In [1]: import numpy as np

In [2]: from numpy import linalg as LA

In [3]: np.set_printoptions(precision=3, suppress=True, linewidth=160)

In [4]: F = np.load("arr.npy")

In [5]: F
Out[5]: 
array([[-4, -2,  2,  0,  5],
       [ 3,  3,  2, -1, -5],
       [ 3,  3,  2, -1, -5],
       [-2,  2,  4, -5,  5],
       [ 5, -2,  0, -2,  1],
       [-2, -5,  2, -2, -5],
       [ 3,  2, -4,  0,  2]])

In [6]: # row 2 repeats row 1

In [7]: M2 = np.c_[F[:, :2] @ np.array([[1, 1], [2, 2]]), np.array([0, -2, -1, -1, -2, -1, 2])]

In [8]: M2
Out[8]: 
array([[ -8,  -8,   0],
       [  9,   9,  -2],
       [  9,   9,  -1],
       [  2,   2,  -1],
       [  1,   1,  -2],
       [-12, -12,  -1],
       [  7,   7,   2]])

In [9]: np.round(LA.lstsq(F, M2[:, 0])[0], 3) + 0
Out[9]: array([1., 2., 0., 0., 0.])

In [10]: U, sigma, Vh = LA.svd(M2)

In [11]: vecs = Vh[:(sigma > 1e-8).sum()]

In [12]: rng = np.random.default_rng(436)

In [13]: x = M2[0] + -1 * M2[6] + rng.integers(2) * np.eye(3)[2]

In [14]: x
Out[14]: array([-15., -15.,  -1.])

In [15]: LA.matrix_rank(np.vstack([M2, x]))
Out[15]: np.int64(2)

In [16]: round(LA.norm(x - vecs.T @ vecs @ x), 3)
Out[16]: np.float64(0.0)

In [17]: arr = np.loadtxt("run16.csv", delimiter=",")

In [18]: arr
Out[18]: 
array([[1.   , 0.7  , 0.49 , 0.343],
       [0.7  , 1.   , 0.7  , 0.49 ],
       [0.49 , 0.7  , 1.   , 0.7  ],
       [0.343, 0.49 , 0.7  , 1.   ]])

In [19]: labels = rng.permutation(4)

In [20]: print(labels)
[0 3 1 2]

In [21]: M2 = arr[labels][:, labels]

In [22]: np.trace(M2)
Out[22]: np.float64(4.0)

In [23]: np.allclose(M2, arr)
Out[23]: False

In [24]: vals, vecs = LA.eig(arr)

In [25]: round(np.prod(vals), 3)
Out[25]: np.float64(0.133)

In [26]: print(np.sort(LA.eigvals(arr @ arr)))
[0.041 0.101 0.569 7.425]

In [27]: vals
Out[27]: array([2.725, 0.754, 0.318, 0.203])

In [28]: Lm = LA.cholesky(arr)

In [29]: np.round(np.prod(np.diag(Lm)) ** 2, 3), round(LA.det(arr), 3)
Out[29]: (np.float64(0.133), np.float64(0.133))

In [30]: proj = np.triu(np.array([[2, 1, 1, 2], [-1, 3, -3, -2], [-3, -2, 3, -3], [-2, 1, 2, -3]]), 1) + np.eye(4)

In [31]: M2 = proj @ arr @ LA.inv(proj)

In [32]: LA.matrix_rank(M2)
Out[32]: np.int64(4)

In [33]: np.round(LA.det(M2), 3)
Out[33]: np.float64(0.133)

In [34]: np.poly(M2)
Out[34]: array([ 1.   , -4.   ,  3.932, -1.295,  0.133])

In [35]: K = np.load("dump.npy")

In [36]: print(K)
[[ 3.036  1.859  3.885  1.999  1.964]
 [ 2.913  2.012  3.794  1.977  2.14 ]
 [ 2.899  2.015  4.08   1.831  2.133]
 [ 2.751  2.047  3.865  1.984  1.998]
 [-0.043  1.745 -4.941  4.917  0.021]
 [-0.14   1.883 -5.09   5.079  0.085]
 [ 0.124  1.872 -4.749  4.993 -0.111]
 [-0.095  2.241 -4.859  4.903 -0.065]
 [-3.992 -3.998  4.932  2.141  3.982]
 [-4.034 -4.101  5.025  2.082  3.978]
 [-4.015 -3.91   5.122  2.019  3.938]
 [-4.045 -4.093  5.021  1.931  4.04 ]]

In [37]: C = K[[11, 5]].astype(float)

In [38]: for _ in range(3):
    ...:     labels = LA.norm(K[:, None] - C, axis=-1).argmin(axis=1)
    ...:     C = np.array([K[labels == j].mean(axis=0) for j in range(2)])
    ...: 

In [39]: labels
Out[39]: array([0, 0, 0, 0, 1, 1, 1, 1, 0, 0, 0, 0])

In [40]: C
Out[40]: 
array([[-0.561, -1.021,  4.466,  1.995,  3.022],
       [-0.038,  1.935, -4.91 ,  4.973, -0.017]])

In [41]: C[1] - C[0]
Out[41]: array([ 0.522,  2.956, -9.375,  2.978, -3.039])

In [42]: cov = np.cov(K, rowvar=False)

In [43]: np.argsort(-K.std(axis=0).round(6), kind="stable")
Out[43]: array([2, 0, 1, 4, 3])

In [44]: print(LA.eigvalsh(cov)[::-1])
[31.836 12.243  0.017  0.006  0.003]

In [45]: print(np.median(K, axis=0))
[-0.069  1.865  3.875  2.05   2.066]

In [46]: cov.shape
Out[46]: (5, 5)

In [47]: print(np.argwhere(np.triu(np.abs(np.corrcoef(K.T)) > 0.8, 1)))
[[0 1]
 [1 4]
 [2 3]
 [2 4]
 [3 4]]

In [48]: X = np.load("case16.npy")

In [49]: print(X)
[[3. 2. 0. 0. 0. 0. 0. 0. 0.]
 [2. 2. 2. 0. 0. 0. 0. 0. 0.]
 [0. 2. 1. 2. 0. 0. 0. 0. 0.]
 [0. 0. 2. 3. 2. 0. 0. 0. 0.]
 [0. 0. 0. 2. 0. 2. 0. 0. 0.]
 [0. 0. 0. 0. 2. 2. 2. 0. 0.]
 [0. 0. 0. 0. 0. 2. 1. 2. 0.]
 [0. 0. 0. 0. 0. 0. 2. 3. 2.]
 [0. 0. 0. 0. 0. 0. 0. 2. 0.]]

In [50]: print(np.all(LA.eigvalsh(X) > 0))
False

In [51]: LA.cholesky(X)
LinAlgError: Matrix is not positive definite


In [52]: M = np.loadtxt("data.csv", delimiter=",")

In [53]: M
Out[53]: 
array([[-1.307, -0.604,  2.433, -2.273,  0.101,  0.673],
       [-0.604,  1.707, -3.209, -2.611, -0.831,  0.251],
       [ 2.433, -3.209, -0.715, -0.342,  1.02 ,  0.221],
       [-2.273, -2.611, -0.342,  0.654, -2.136,  0.656],
       [ 0.101, -0.831,  1.02 , -2.136, -2.054, -3.154],
       [ 0.673,  0.251,  0.221,  0.656, -3.154,  2.714]])

In [54]: print(round(LA.eigvalsh(M).min(), 3))
-5.0

In [55]: np.all(LA.eigvalsh(M) > 0)
Out[55]: np.False_

In [56]: vals, vecs = LA.eigh(M)

In [57]: np.unique(vals.round(6) + 0, return_counts=True)[1]
Out[57]: array([1, 1, 1, 1, 1, 1])

In [58]: print(np.round(vecs.T @ vecs, 3) + 0)
[[1. 0. 0. 0. 0. 0.]
 [0. 1. 0. 0. 0. 0.]
 [0. 0. 1. 0. 0. 0.]
 [0. 0. 0. 1. 0. 0.]
 [0. 0. 0. 0. 1. 0.]
 [0. 0. 0. 0. 0. 1.]]

In [59]: print(LA.svd(M, compute_uv=False))
[5.    5.    4.999 4.    3.    3.   ]

In [60]: feats = -2 * np.eye(3) + np.ones((3, 3))

In [61]: feats
Out[61]: 
array([[-1.,  1.,  1.],
       [ 1., -1.,  1.],
       [ 1.,  1., -1.]])

In [62]: vals, vecs = LA.eigh(feats)

In [63]: x = np.array([2, 3, 0])

In [64]: LA.eigvalsh(feats[1:, 1:])
Out[64]: array([-2.,  0.])

In [65]: (np.sign(vecs[:, -1].round(6)) == np.sign(vecs[0, -1].round(6))).astype(int)
Out[65]: array([1, 1, 1])

In [66]: vecs * np.abs(vals) @ vecs.T
Out[66]: 
array([[ 1.667, -0.333, -0.333],
       [-0.333,  1.667, -0.333],
       [-0.333, -0.333,  1.667]])

In [67]: J = np.load("a.npy")

In [68]: J
Out[68]: 
array([[0, 0, 0, 0, 0, 0, 0],
       [0, 0, 0, 0, 0, 0, 2],
       [0, 2, 0, 0, 0, 0, 0],
       [0, 0, 0, 0, 0, 0, 0],
       [0, 0, 1, 0, 0, 0, 0],
       [0, 0, 0, 0, 3, 0, 0],
       [0, 0, 0, 3, 0, 0, 0]])

In [69]: # splits into 2 blocks

In [70]: LA.pinv(J)
Out[70]: 
array([[0.   , 0.   , 0.   , 0.   , 0.   , 0.   , 0.   ],
       [0.   , 0.   , 0.5  , 0.   , 0.   , 0.   , 0.   ],
       [0.   , 0.   , 0.   , 0.   , 1.   , 0.   , 0.   ],
       [0.   , 0.   , 0.   , 0.   , 0.   , 0.   , 0.333],
       [0.   , 0.   , 0.   , 0.   , 0.   , 0.333, 0.   ],
       [0.   , 0.   , 0.   , 0.   , 0.   , 0.   , 0.   ],
       [0.   , 0.5  , 0.   , 0.   , 0.   , 0.   , 0.   ]])

In [71]: LA.norm(J, axis=0)
Out[71]: array([0., 2., 1., 3., 3., 0., 2.])

In [72]: LA.svd(J, compute_uv=False)
Out[72]: array([3., 3., 2., 2., 1., 0., 0.])

In [73]: M2 = np.array([[-2, 3, 3],
    ...:     [-1, -2, 3],
    ...:     [1, -1, -1],
    ...:     [3, 3, 3],
    ...:     [0, 3, 2],
    ...:     [2, 0, 2],
    ...:     [2, 1, -3]])

In [74]: np.einsum("ij->j", J)
Out[74]: array([0, 2, 1, 3, 3, 0, 2])

In [75]: LA.matrix_rank(J @ M2)
Out[75]: np.int64(3)

In [76]: np.vstack([J, M2.T]).shape
Out[76]: (10, 7)

In [77]: np.einsum("ik,kj->ji", J, M2)
Out[77]: 
array([[ 0,  4, -2,  0,  1,  0,  9],
       [ 0,  2, -4,  0, -1,  9,  9],
       [ 0, -6,  6,  0, -1,  6,  9]])

In [78]: np.einsum("ij,ij->", J, M2)
ValueError: operands could not be broadcast together with remapped shapes [original->remapped]: (7,7)->(7,7) (7,3)->(7,3) 


In [79]: print(M2.T @ J.T)
[[ 0  4 -2  0  1  0  9]
 [ 0  2 -4  0 -1  9  9]
 [ 0 -6  6  0 -1  6  9]]

In [80]: J @ M2
Out[80]: 
array([[ 0,  0,  0],
       [ 4,  2, -6],
       [-2, -4,  6],
       [ 0,  0,  0],
       [ 1, -1, -1],
       [ 0,  9,  6],
       [ 9,  9,  9]])

In [81]: np.einsum("ij,ij->i", J, J)
Out[81]: array([0, 4, 4, 0, 1, 9, 9])

In [82]: A = np.array([[0.4, 0.4, -0.1],
    ...:     [-1.1, 1.6, 0.7],
    ...:     [0.4, -1.5, -0.8],
    ...:     [1.6, -1.8, -0.2],
    ...:     [1.1, 0.0, 0.0],
    ...:     [-1.2, 0.7, 0.0],
    ...:     [-1.0, 0.1, 0.8],
    ...:     [-2.3, -0.1, -0.5],
    ...:     [-0.4, -0.8, -0.5],
    ...:     [0.6, 1.0, -0.5],
    ...:     [-1.9, -0.9, -0.1],
    ...:     [1.2, 0.2, -0.1],
    ...:     [-0.2, 1.8, -1.3],
    ...:     [-0.9, 0.6, 0.5],
    ...:     [1.0, 1.1, 1.1],
    ...:     [-2.6, 2.2, 1.7],
    ...:     [1.0, 1.3, -1.1],
    ...:     [-0.8, -0.8, 0.4],
    ...:     [-0.8, 0.1, 1.2]])

In [83]: A[:, 0] = -2 * A[:, 1] + 0.02 * rng.normal(size=19)

In [84]: A
Out[84]: 
array([[-0.788,  0.4  , -0.1  ],
       [-3.168,  1.6  ,  0.7  ],
       [ 2.972, -1.5  , -0.8  ],
       [ 3.593, -1.8  , -0.2  ],
       [-0.002,  0.   ,  0.   ],
       [-1.374,  0.7  ,  0.   ],
       [-0.193,  0.1  ,  0.8  ],
       [ 0.204, -0.1  , -0.5  ],
       [ 1.583, -0.8  , -0.5  ],
       [-2.012,  1.   , -0.5  ],
       [ 1.81 , -0.9  , -0.1  ],
       [-0.378,  0.2  , -0.1  ],
       [-3.586,  1.8  , -1.3  ],
       [-1.235,  0.6  ,  0.5  ],
       [-2.213,  1.1  ,  1.1  ],
       [-4.383,  2.2  ,  1.7  ],
       [-2.594,  1.3  , -1.1  ],
       [ 1.598, -0.8  ,  0.4  ],
       [-0.163,  0.1  ,  1.2  ]])

In [85]: Xc = A - A.mean(axis=0)

In [86]: U, sigma, Vh = LA.svd(Xc, full_matrices=False)

In [87]: np.abs(Vh[-1])
Out[87]: array([0.448, 0.894, 0.002])

In [88]: sigma
Out[88]: array([10.439,  3.268,  0.033])

In [89]: np.round(sigma ** 2 / (sigma ** 2).sum(), 3) + 0
Out[89]: array([0.911, 0.089, 0.   ])

In [90]: Vh[0] * np.sign(Vh[0, np.abs(Vh[0]).argmax()])
Out[90]: array([ 0.891, -0.447, -0.084])

In [91]: round(float((sigma ** 2).sum() ** 2 / (sigma ** 4).sum()), 3)
Out[91]: 1.194

In [92]: (np.sign(U[:, 0]) == np.sign(U[0, 0])).astype(int)
Out[92]: array([1, 1, 0, 0, 0, 1, 0, 0, 0, 1, 0, 0, 1, 1, 1, 1, 1, 0, 0])
